$ ipython --no-banner

In [1]: import numpy as np

In [2]: import numpy.linalg as la

In [3]: np.set_printoptions(precision=2, suppress=True, linewidth=140, legacy="1.25")

In [4]: E = np.loadtxt("layer8.csv", delimiter=",")

In [5]: print(E)
[[-0.13 -4.67 -0.55 -1.68]
 [ 1.73 -4.38  1.66 -0.28]
 [ 0.91 -4.77  0.66 -0.99]
 [ 2.69  1.27  3.27  2.32]
 [-3.    0.93 -3.45 -1.79]
 [ 3.   -1.13  3.43  1.72]
 [-0.27  4.78  0.09  1.44]
 [ 1.69  3.39  2.27  2.34]
 [-2.96  1.68 -3.34 -1.51]
 [ 2.19  2.57  2.79  2.41]
 [ 2.51  1.84  3.1   2.39]
 [-1.18 -3.98 -1.73 -2.18]
 [ 0.34  4.58  0.79  1.8 ]
 [-1.51 -3.63 -2.08 -2.29]
 [-1.38  4.61 -1.23  0.6 ]
 [-2.28  3.75 -2.37 -0.33]
 [-1.85 -3.15 -2.45 -2.37]
 [ 2.59 -3.18  2.77  0.73]
 [-3.    1.06 -3.44 -1.75]
 [-2.15 -2.64 -2.76 -2.41]]

In [6]: # null space of dimension 2

In [7]: Z = E[[15, 14]].astype(float)

In [8]: for _ in range(3):
   ...:     labels = la.norm(E[:, None] - Z, axis=-1).argmin(axis=1)
   ...:     Z = np.array([E[labels == j].mean(axis=0) for j in range(2)])
   ...: 

In [9]: print(labels)
[0 0 0 1 0 1 1 1 0 1 1 0 1 0 1 0 0 1 0 0]

In [10]: print(Z[1] - Z[0])
[2.89 3.88 3.72 3.35]

In [11]: print(np.abs(Z[1] - Z[0]).argmax())
1

In [12]: print(np.bincount(labels))
[11  9]

In [13]: G = np.cov(E, rowvar=False)

In [14]: print(np.round(la.eigvalsh(G)[::-1], 2) + 0)
[14.94 11.33  0.    0.  ]

In [15]: print(G)
[[ 4.54 -0.4   5.31  3.05]
 [-0.4  12.01  0.56  3.81]
 [ 5.31  0.56  6.29  3.92]
 [ 3.05  3.81  3.92  3.44]]

In [16]: print(np.corrcoef(E.T))
[[ 1.   -0.05  0.99  0.77]
 [-0.05  1.    0.06  0.59]
 [ 0.99  0.06  1.    0.84]
 [ 0.77  0.59  0.84  1.  ]]

In [17]: print(E.std(axis=0))
[2.08 3.38 2.44 1.81]

In [18]: arr = np.loadtxt("run12.csv", delimiter=",")

In [19]: print(arr)
[[ 1.  1.  8.]
 [ 1.  1.  8.]
 [ 8.  8. 64.]]

In [20]: print(round(la.det(arr.T), 2))
0.0

In [21]: print(round(la.eigvals(arr).sum().real, 2))
66.0

In [22]: print(np.einsum("ij,ji->", arr, arr))
4356.0

In [23]: print(np.round(la.eigvals(arr), 2) + 0)
[66.  0.  0.]

In [24]: print(np.einsum("ii->", arr))
66.0

In [25]: rng = np.random.default_rng(9222)

In [26]: labels = rng.permutation(3)

In [27]: print(labels)
[2 0 1]

In [28]: other = arr[labels][:, labels]

In [29]: print(np.diag(other))
[64.  1.  1.]

In [30]: labels = E[:, 0] > np.median(E[:, 0])

In [31]: r0 = E[labels].mean(axis=0) - E[~labels].mean(axis=0)

In [32]: print(np.argsort(-np.abs(r0).round(6), kind="stable"))
[2 0 3 1]

In [33]: print(r0)
[ 3.71 -0.79  4.29  2.34]

In [34]: print(((E - E.mean(axis=0)) @ r0 > 0).astype(int))
[0 1 1 1 0 1 1 1 0 1 1 0 1 0 0 0 0 1 0 0]

In [35]: r = la.matrix_rank(arr)

In [36]: print(r)
1

In [37]: ns = la.svd(arr)[2][r:].T

In [38]: print(ns.shape)
(3, 2)

In [39]: print([int(la.matrix_rank(np.delete(arr, i, axis=0))) for i in range(3)])
[1, 1, 1]

In [40]: print(np.round(arr @ ns, 2) + 0)
[[0. 0.]
 [0. 0.]
 [0. 0.]]

In [41]: print([int(la.matrix_rank(arr[:, :j + 1])) for j in range(3)])
[1, 1, 1]
